$ python3 -q
>>> import numpy as np
>>> import numpy.linalg as la
>>> np.set_printoptions(precision=1, suppress=True, linewidth=140)
>>> E = np.tril(np.array([[4, 0, 2, -3], [-3, -2, 1, -1], [1, -5, 5, 5], [0, 3, -5, -4]]), -1) + np.eye(4, dtype=int)
>>> E
array([[ 1,  0,  0,  0],
       [-3,  1,  0,  0],
       [ 1, -5,  1,  0],
       [ 0,  3, -5,  1]])
>>> la.matrix_rank(E, rtol=0.1)
np.int64(3)
>>> round(np.log10(la.cond(E)))
3
>>> round(la.norm(E, 2) / la.norm(E), 1)
np.float64(0.8)
>>> np.sort(np.abs(la.eigvals(E)))
array([1., 1., 1., 1.])
>>> np.allclose(E @ E.T, E.T @ E)
False
>>> la.matrix_power(E, 3)
array([[   1,    0,    0,    0],
       [  -9,    1,    0,    0],
       [  48,  -15,    1,    0],
       [-117,   84,  -15,    1]])
>>> (E + E.T) / 2
array([[ 1. , -1.5,  0.5,  0. ],
       [-1.5,  1. , -2.5,  1.5],
       [ 0.5, -2.5,  1. , -2.5],
       [ 0. ,  1.5, -2.5,  1. ]])
>>> out = E / la.norm(E, axis=1, keepdims=True)
>>> gram = out @ out.T
>>> gram[0]
array([ 1. , -0.9,  0.2,  0. ])
>>> (np.abs(gram) > 0.9).astype(int)
array([[1, 1, 0, 0],
       [1, 1, 0, 0],
       [0, 0, 1, 0],
       [0, 0, 0, 1]])
>>> left, s, VT = la.svd(E)
>>> np.argmax(s[:-1] / (s[1:] + 1e-6)) + 1
np.int64(3)
>>> s.round(1) + 0
array([7.3, 3.8, 2.4, 0. ])
>>> out = left[:, :3] @ np.diag(s[:3]) @ VT[:3]
>>> la.matrix_rank(E, rtol=0.05)
np.int64(3)
>>> out.round(1) + 0
array([[ 1.,  0.,  0.,  0.],
       [-3.,  1.,  0.,  0.],
       [ 1., -5.,  1.,  0.],
       [ 0.,  3., -5.,  1.]])
>>> round(la.norm(E - out) / la.norm(E), 1)
np.float64(0.0)
>>> la.lstsq(out[:-1].T, out[-1])[2]
np.int32(3)
>>> np.round(out @ la.pinv(out) @ out, 1) + 0
array([[ 1.,  0.,  0.,  0.],
       [-3.,  1.,  0.,  0.],
       [ 1., -5.,  1.,  0.],
       [ 0.,  3., -5.,  1.]])
>>> J = np.load("test11.npy")
>>> J
array([[ 0,  0,  9],
       [ 5,  6,  0],
       [10, 12,  9]])
>>> out = np.array([[-8, 8, 9], [-4, 8, 2]])
>>> basis = np.kron(out, J)
>>> la.matrix_rank(basis)
np.int64(4)
>>> round(float(la.norm(basis, 2)), 1), round(la.norm(out, 2) * la.norm(J, 2), 1)
(328.9, np.float64(328.9))
>>> basis
array([[  0,   0, -72,   0,   0,  72,   0,   0,  81],
       [-40, -48,   0,  40,  48,   0,  45,  54,   0],
       [-80, -96, -72,  80,  96,  72,  90, 108,  81],
       [  0,   0, -36,   0,   0,  72,   0,   0,  18],
       [-20, -24,   0,  40,  48,   0,  10,  12,   0],
       [-40, -48, -36,  80,  96,  72,  20,  24,  18]])
>>> x = np.array([1, 0, 2])
>>> a = np.maximum(J @ x, 0)
>>> a
array([18,  5, 28])
>>> J.T @ a
array([305, 366, 414])
>>> J * (a > 1e-9)[:, None]
array([[ 0,  0,  9],
       [ 5,  6,  0],
       [10, 12,  9]])
>>> la.matrix_rank(J, rtol=0.1)
np.int64(2)
>>> round(np.trace(la.pinv(J) @ J), 1)
np.float64(2.0)
>>> la.lstsq(J[:-1].T, J[-1])[2]
np.int32(2)
>>> np.allclose(J[:-1].T @ la.lstsq(J[:-1].T, J[-1])[0], J[-1])
True
>>> m1 = np.array([[1, 0], [-4, 1]])
>>> m1
array([[ 1,  0],
       [-4,  1]])
>>> x = np.array([1, 1])
>>> a = np.maximum(m1 @ x, 0)
>>> np.maximum(m1 @ x, 0) - np.maximum(-m1 @ x, 0)
array([ 1, -3])
>>> m1.T @ a
array([1, 0])
>>> a
array([1, 0])
>>> np.flatnonzero(a > 1e-9)
array([0])
>>> np.argsort(-la.norm(m1, axis=0).round(6), kind="stable")[:3]
array([0, 1])
>>> [round(float(x), 1) for x in la.svd(m1, compute_uv=False)[:3]]
[4.2, 0.2]
>>> K = np.array([[19, 24, -35, 45, -2],
...     [-10, -30, 23, -39, 20],
...     [7, 10, -6, 8, -14],
...     [-31, -16, 33, -29, 8],
...     [-17, -18, 25, -30, 7]])
>>> K
array([[ 19,  24, -35,  45,  -2],
       [-10, -30,  23, -39,  20],
       [  7,  10,  -6,   8, -14],
       [-31, -16,  33, -29,   8],
       [-17, -18,  25, -30,   7]])
>>> round(float(la.det(2 * K)), 1), np.round(la.det(K), 1)
(-0.0, np.float64(-0.0))
>>> round(la.eigvals(K).sum().real, 1)
np.float64(-39.0)
>>> np.einsum("ij,ji->", K, K)
np.int64(-1169)
>>> np.einsum("ii->", K)
np.int64(-39)
>>> def softmax(z):
...     e = np.exp(z - z.max(axis=-1, keepdims=True))
...     return e / e.sum(axis=-1, keepdims=True)
... 
>>> np.round(softmax(K[4]), 1) + 0
array([0., 0., 1., 0., 0.])
>>> np.round(softmax(K[4] + 3), 1) + 0
array([0., 0., 1., 0., 0.])
>>> np.round(softmax(10 * K[4]), 1) + 0
array([0., 0., 1., 0., 0.])
>>> att = K @ K.T / np.sqrt(5)
>>> softmax(att).round(6).argmax(axis=1)
array([0, 1, 0, 3, 1])
>>> softmax(att)[4] @ K
array([-10., -30.,  23., -39.,  20.])
>>> P = np.triu(np.array([[0, 1, 9, 0, 6],
...     [0, 1, 1, 8, 0],
...     [3, 4, 0, 7, 3],
...     [2, 0, 2, 9, 1],
...     [6, 1, 9, 9, 5]]), 1) + np.eye(5)
>>> out = P @ K @ la.inv(P)
>>> np.round(np.poly(out), 1) + 0
array([    1.,    39.,  1345., 11187.,     0.,     0.])
>>> P @ K - K @ P
array([[ -49.,  -67.,  -76.,  -94., -118.],
       [-241., -108.,  378., -145.,   80.],
       [-268., -173.,  233., -331.,   45.],
       [ -17.,   13.,  320., -133.,  123.],
       [   0.,   17.,  171.,  -31.,   57.]])
>>> np.trace(out), np.trace(K)
(np.float64(-39.0), np.int64(-39))
>>> A = np.load("case19.npy")
>>> A
array([[-2, -6,  1, -3,  3],
       [ 0,  2,  3, -2, -1],
       [-2, -2, -2,  1,  1],
       [-2,  0, -2,  0,  0]])
>>> x = np.array([2, -3, 0, 1, 0])
>>> A @ x
array([11, -8,  3, -4])
>>> (A @ x).argmax()
np.int64(0)
>>> la.norm(A @ x) <= la.norm(A, 2) * la.norm(x) + 1e-9
np.True_
>>> A @ (2 * x)
array([ 22, -16,   6,  -8])
>>> (A * x).sum(axis=1)
array([11, -8,  3, -4])
>>> A - A[0]
array([[ 0,  0,  0,  0,  0],
       [ 2,  8,  2,  1, -4],
       [ 0,  4, -3,  4, -2],
       [ 0,  6, -3,  3, -3]])
>>> A.mean(axis=0)
array([-1.5, -1.5,  0. , -1. ,  0.8])
>>> np.count_nonzero(A)
np.int64(16)
>>> np.abs(A).max()
np.int64(6)
>>> A.sum(axis=0)
array([-6, -6,  0, -4,  3])
>>> np.unravel_index(np.abs(A).argmax(), A.shape)
(np.int64(0), np.int64(1))
>>> out = np.array([[-2, 0], [2, 1], [-3, 1], [-1, 0], [2, 0]])
>>> np.einsum("ij,ij->i", A, A)
array([59, 18, 14,  8])
>>> A @ out
array([[-2, -5],
       [-5,  5],
       [ 7, -4],
       [10, -2]])
>>> np.einsum("ij->j", A)
array([-6, -6,  0, -4,  3])
>>> la.matrix_rank(np.vstack([A, out.T]))
np.int64(5)
>>> np.einsum("ik,kj->ji", A, out)
array([[-2, -5,  7, 10],
       [-5,  5, -4, -2]])
>>> out @ A
Traceback (most recent call last):
  File "<python-input-89>", line 1, in <module>
    out @ A
    ~~~~^~~
ValueError: matmul: Input operand 1 has a mismatch in its core dimension 0, with gufunc signature (n?,k),(k,m?)->(n?,m?) (size 4 is different from 2)
>>> softmax(A).sum(axis=1)
array([1., 1., 1., 1.])
>>> np.round(softmax(10 * A[3]), 1) + 0
array([0. , 0.3, 0. , 0.3, 0.3])
>>> np.round(softmax(A[3] + -3), 1) + 0
array([0. , 0.3, 0. , 0.3, 0.3])
>>> np.round(softmax(A[3]), 1) + 0
array([0. , 0.3, 0. , 0.3, 0.3])
>>> att = A @ A.T / np.sqrt(5)
>>> softmax(att)[3] @ A
array([-2. , -1.2, -1.9,  0.4,  0.6])
>>> softmax(att).round(6).argmax(axis=1)
array([0, 1, 0, 2])
>>> out = A[0, 0] * A[1:] - np.outer(A[1:, 0], A[0])
>>> out
array([[  0,  -4,  -6,   4,   2],
       [  0,  -8,   6,  -8,   4],
       [  0, -12,   6,  -6,   6]])
>>> la.matrix_rank(out), la.matrix_rank(A)
(np.int64(3), np.int64(4))
>>> A[:, 0] / A[0, 0]
array([ 1., -0.,  1.,  1.])
>>> np.flatnonzero(~out.round(6).any(axis=1))
array([], dtype=int64)
>>> data = np.array([[-2, 2, 4, -3], [0, 1, -1, -4], [-2, 2, 4, -3], [0, 1, 3, -5]])
>>> data
array([[-2,  2,  4, -3],
       [ 0,  1, -1, -4],
       [-2,  2,  4, -3],
       [ 0,  1,  3, -5]])
>>> left, s, VT = la.svd(data)
>>> np.argmax(s[:-1] / (s[1:] + 1e-6)) + 1
np.int64(3)
>>> out = left[:, :3] @ np.diag(s[:3]) @ VT[:3]
>>> np.round(la.norm(data - out) / la.norm(data), 1)
np.float64(0.0)
>>> np.round(data @ la.pinv(data) @ data, 1) + 0
array([[-2.,  2.,  4., -3.],
       [ 0.,  1., -1., -4.],
       [-2.,  2.,  4., -3.],
       [ 0.,  1.,  3., -5.]])
>>> np.round(np.trace(la.pinv(data) @ data), 1)
np.float64(3.0)
>>> la.lstsq(data[:-1].T, data[-1])[2]
np.int32(2)
>>> left, s, VT = la.svd(data, full_matrices=False)
>>> np.allclose(left * s @ VT, data)
True
>>> np.abs(left[:, 0]).round(6).argmax()
np.int64(3)
>>> round(np.sqrt((s ** 2).sum()), 1), round(float(la.norm(data)), 1)
(np.float64(10.9), 10.9)
>>> r0, v = J[2], J[1]
>>> r0 @ v
np.int64(122)
>>> pr = (r0 @ v) / (r0 @ r0) * r0
>>> la.matrix_rank(np.outer(r0, v))
np.int64(1)
>>> round(float(la.norm(r0 + v) ** 2 + la.norm(r0 - v) ** 2), 1)
772.0
>>> np.outer(r0, v)
array([[50, 60,  0],
       [60, 72,  0],
       [45, 54,  0]])
>>> v - pr
array([ 1.2,  1.5, -3.4])
>>> np.round((v - pr) @ r0, 1)
np.float64(0.0)
>>> feats = np.load("out12.npy")
>>> feats
array([[ 0,  4,  2],
       [ 4,  6,  2],
       [ 2,  2, 10]])
>>> rng = np.random.default_rng(8910)
>>> z = rng.permutation(3)
>>> z
array([2, 1, 0])
>>> out = feats[z][:, z]
>>> round(la.det(out), 1), round(float(la.det(feats[z])), 1)
(np.float64(-152.0), 152.0)
>>> np.trace(out)
np.int64(16)
>>> np.allclose(out, feats)
False
>>> np.sort(np.abs(la.eigvals(out)))
array([ 2.1,  6.2, 11.9])
>>> np.diag(out)
array([10,  6,  0])
>>> out = np.array([[5, -4, -3, 3], [-2, -8, 3, -1], [-8, 8, -6, -5], [7, 2, 6, -4]])
>>> W0 = np.triu(out)
>>> W0
array([[ 5, -4, -3,  3],
       [ 0, -8,  3, -1],
       [ 0,  0, -6, -5],
       [ 0,  0,  0, -4]])
>>> w1 = np.array([[3, 3, 2, 1, 0, 3],
...     [-3, 2, -1, 3, -3, -2],
...     [2, 3, -1, 2, 2, 0],
...     [-3, 1, -1, -3, -3, -2]])
>>> c = np.array([3, 0, 1, 0, 3, 0])
>>> hid = np.maximum(W0 @ w1 + c, 0)
>>> hid
array([[15,  1, 15,  0,  0, 17],
       [36,  0,  7,  0, 36, 18],
       [ 6,  0, 12,  3,  6, 10],
       [15,  0,  5, 12, 15,  8]])
>>> la.matrix_rank(hid)
np.int64(4)
>>> (hid > 0).mean(axis=0)
array([1. , 0.2, 1. , 0.5, 0.8, 1. ])
>>> basis = np.array([[-2, -1], [0, -3], [0, 2], [-1, -2], [-2, 1], [-2, -3]])
>>> hid @ basis
array([[ -64,  -39],
       [-180,  -40],
       [ -47,  -12],
       [ -88,  -38]])
>>> (hid @ basis).round(6).argmax(axis=1)
array([1, 1, 1, 1])
>>> w1 @ basis
array([[-13, -19],
       [ 13,  -8],
       [-10, -15],
       [ 19,   7]])
